$ ipython --no-banner

In [1]: import numpy as np

In [2]: import numpy.linalg as la

In [3]: np.set_printoptions(precision=2, suppress=True, linewidth=100, floatmode="fixed")

In [4]: feats = -2 * np.eye(14) + np.ones((14, 14))

In [5]: feats
Out[5]: 
array([[-1.00,  1.00,  1.00,  1.00,  1.00,  1.00,  1.00,  1.00,  1.00,  1.00,  1.00,  1.00,  1.00,
         1.00],
       [ 1.00, -1.00,  1.00,  1.00,  1.00,  1.00,  1.00,  1.00,  1.00,  1.00,  1.00,  1.00,  1.00,
         1.00],
       [ 1.00,  1.00, -1.00,  1.00,  1.00,  1.00,  1.00,  1.00,  1.00,  1.00,  1.00,  1.00,  1.00,
         1.00],
       [ 1.00,  1.00,  1.00, -1.00,  1.00,  1.00,  1.00,  1.00,  1.00,  1.00,  1.00,  1.00,  1.00,
         1.00],
       [ 1.00,  1.00,  1.00,  1.00, -1.00,  1.00,  1.00,  1.00,  1.00,  1.00,  1.00,  1.00,  1.00,
         1.00],
       [ 1.00,  1.00,  1.00,  1.00,  1.00, -1.00,  1.00,  1.00,  1.00,  1.00,  1.00,  1.00,  1.00,
         1.00],
       [ 1.00,  1.00,  1.00,  1.00,  1.00,  1.00, -1.00,  1.00,  1.00,  1.00,  1.00,  1.00,  1.00,
         1.00],
       [ 1.00,  1.00,  1.00,  1.00,  1.00,  1.00,  1.00, -1.00,  1.00,  1.00,  1.00,  1.00,  1.00,
         1.00],
       [ 1.00,  1.00,  1.00,  1.00,  1.00,  1.00,  1.00,  1.00, -1.00,  1.00,  1.00,  1.00,  1.00,
         1.00],
       [ 1.00,  1.00,  1.00,  1.00,  1.00,  1.00,  1.00,  1.00,  1.00, -1.00,  1.00,  1.00,  1.00,
         1.00],
       [ 1.00,  1.00,  1.00,  1.00,  1.00,  1.00,  1.00,  1.00,  1.00,  1.00, -1.00,  1.00,  1.00,
         1.00],
       [ 1.00,  1.00,  1.00,  1.00,  1.00,  1.00,  1.00,  1.00,  1.00,  1.00,  1.00, -1.00,  1.00,
         1.00],
       [ 1.00,  1.00,  1.00,  1.00,  1.00,  1.00,  1.00,  1.00,  1.00,  1.00,  1.00,  1.00, -1.00,
         1.00],
       [ 1.00,  1.00,  1.00,  1.00,  1.00,  1.00,  1.00,  1.00,  1.00,  1.00,  1.00,  1.00,  1.00,
        -1.00]])

In [6]: np.allclose(feats @ feats.T, feats.T @ feats)
Out[6]: True

In [7]: X = np.load("mat.npy")

In [8]: X
Out[8]: 
array([[ 14.10,  -0.06,  -9.54,  -6.63,   3.27,   1.32,   0.34,  -2.21,  10.88,  -8.72],
       [  0.39, -16.52,   6.45,   7.47,  -0.57,  -2.10,  11.51,  -1.03,   1.56,   4.94],
       [  0.73, -16.42,   5.66,   7.21,  -0.94,  -5.77,   9.94,  -3.09,   2.44,   4.13],
       [  0.60, -17.09,   6.05,   5.39,  -2.21,  -4.76,  11.03,  -1.20,   3.10,   4.69],
       [  1.39, -17.20,   6.29,   8.30,  -0.70,  -3.24,  12.37,  -1.50,   1.73,   1.35],
       [ 13.32,   0.97,  -7.86,  -8.43,   3.06,   0.52,  -2.34,  -4.55,  11.16,  -6.64],
       [ 15.09,  -0.12,  -7.76,  -7.20,   3.52,  -0.90,  -1.79,  -3.06,  12.67,  -7.46],
       [ 12.69,   0.35,  -5.59,  -7.26,   3.96,   0.52,  -2.14,  -1.10,  11.12,  -7.43],
       [ 13.10,  -0.26,  -5.08,  -5.46,   4.63,   1.62,  -3.16,  -4.41,  11.85,  -9.18],
       [  0.90, -17.93,   5.47,   6.42,  -0.28,  -3.44,  10.66,  -2.13,   1.50,   4.50],
       [ 14.07,  -0.41,  -5.75,  -6.79,   4.43,  -1.55,  -3.20,  -2.44,  12.22,  -7.61],
       [ 14.26,  -0.53,  -9.35,  -6.17,   2.81,  -0.40,  -2.75,  -5.10,  13.75,  -8.66],
       [ 13.62,  -1.09,  -6.65,  -7.25,   4.32,  -0.22,  -2.17,  -3.57,  11.22,  -8.86],
       [ -0.05, -18.85,   4.62,   7.78,  -2.15,  -3.27,  11.13,  -2.86,   0.32,   4.83],
       [ 13.64,   1.06,  -7.69,  -6.21,   5.67,   1.04,  -1.41,  -3.75,  12.42,  -7.46],
       [  0.71, -15.72,   5.82,   6.02,  -1.43,  -4.27,  10.12,  -2.41,   1.25,   3.69],
       [ 11.94,  -0.98,  -3.75,  -5.34,   5.35,  -0.01,  -2.02,  -3.79,  11.16,  -6.81],
       [ 12.71,  -1.13,  -6.70,  -7.28,   3.87,  -2.03,  -1.70,  -4.75,  13.31,  -7.12],
       [ 11.68,  -0.46,  -6.39,  -7.77,   3.11,   0.72,  -1.87,  -3.97,  10.93,  -9.11],
       [ -1.25, -16.60,   3.94,   7.42,  -1.01,  -4.25,  10.31,  -1.49,   1.14,   0.95],
       [ -0.31, -14.91,   7.74,   5.48,  -1.69,  -3.44,  11.89,  -2.02,   1.35,   4.53],
       [  0.68, -15.66,   4.92,   7.23,  -2.51,  -3.58,  12.51,  -1.54,   1.99,   2.92],
       [  1.51, -17.04,   6.74,   7.14,  -0.36,  -2.03,  11.80,  -0.73,   1.94,   5.27],
       [  0.71, -16.70,   6.06,   7.10,   0.70,  -2.58,  11.14,   0.71,   3.94,   2.40],
       [ -2.11, -19.53,   7.83,   6.04,  -2.33,  -5.10,   9.88,  -0.98,   0.82,   3.02],
       [ 13.39,  -0.77,  -5.77,  -6.68,   3.08,  -0.09,  -2.24,  -2.97,  11.59,  -8.07],
       [ 12.73,   0.55,  -7.33,  -7.03,   5.38,   0.27,  -2.55,  -3.11,  11.92,  -7.36],
       [ 12.96,   1.41,  -6.84,  -5.73,   2.63,  -0.09,  -2.76,  -1.72,  11.78,  -7.85],
       [ -1.82, -17.39,   6.18,   8.99,  -0.49,  -2.01,  10.25,  -1.91,   2.01,   3.23],
       [ -0.49, -16.65,   5.23,   5.51,  -3.06,  -4.94,  11.72,  -3.20,   0.08,   2.47],
       [ -1.24, -18.71,   5.72,   5.75,  -2.39,  -3.90,   9.41,  -1.18,   3.17,   5.00],
       [  0.16, -18.44,   4.90,   7.10,  -1.01,  -4.71,   9.69,  -1.56,   2.51,   3.03],
       [ 13.05,   0.14,  -6.39,  -8.18,   4.72,  -0.50,  -2.67,  -3.30,   9.89,  -6.39],
       [ 13.81,  -0.57,  -8.84,  -6.32,   4.93,   1.09,  -2.58,  -3.14,  11.17,  -7.99],
       [  0.09, -16.97,   7.00,   7.19,  -1.33,  -5.16,  10.11,  -0.82,   1.61,   2.81],
       [ -2.72, -16.90,   4.86,   7.02,  -1.79,  -3.40,  11.43,  -2.05,   0.68,   4.33],
       [ 13.62,   1.12,  -6.47,  -7.27,   4.43,  -0.75,  -0.38,  -3.23,  11.78,  -6.52],
       [ -0.11, -14.55,   5.44,   6.89,  -2.81,  -4.73,   9.59,  -2.38,   1.60,   4.58],
       [  0.07, -17.54,   5.41,   6.72,   0.45,  -4.21,  13.46,  -1.07,   1.87,   3.70],
       [ 11.87,  -1.32,  -6.09,  -8.64,   3.92,  -0.33,  -2.41,  -3.05,  12.39,  -7.89],
       [ 13.86,   0.54,  -7.18,  -8.33,   5.09,  -1.15,   0.02,  -3.00,  12.69,  -8.28],
       [  2.18, -17.09,   5.51,   6.22,  -0.33,  -5.89,  10.89,   0.09,   1.68,   3.61],
       [ -0.73, -17.55,   7.61,   7.07,  -0.82,  -4.41,  10.21,  -1.98,   3.70,   4.28]])

In [9]: Xs = X - X.mean(axis=0)

In [10]: vecs = la.svd(Xs)[2][:2]

In [11]: A2 = Xs - Xs @ vecs.T @ vecs

In [12]: print(np.round(la.norm(A2) / la.norm(Xs), 2))
0.15

In [13]: np.round(np.cov(Xs @ vecs.T, rowvar=False), 2) + 0
Out[13]: 
array([[322.58,   0.00],
       [  0.00,   1.79]])

In [14]: A2.std(axis=0)
Out[14]: array([0.77, 0.85, 1.00, 0.78, 0.82, 0.83, 0.79, 0.86, 0.87, 0.96])
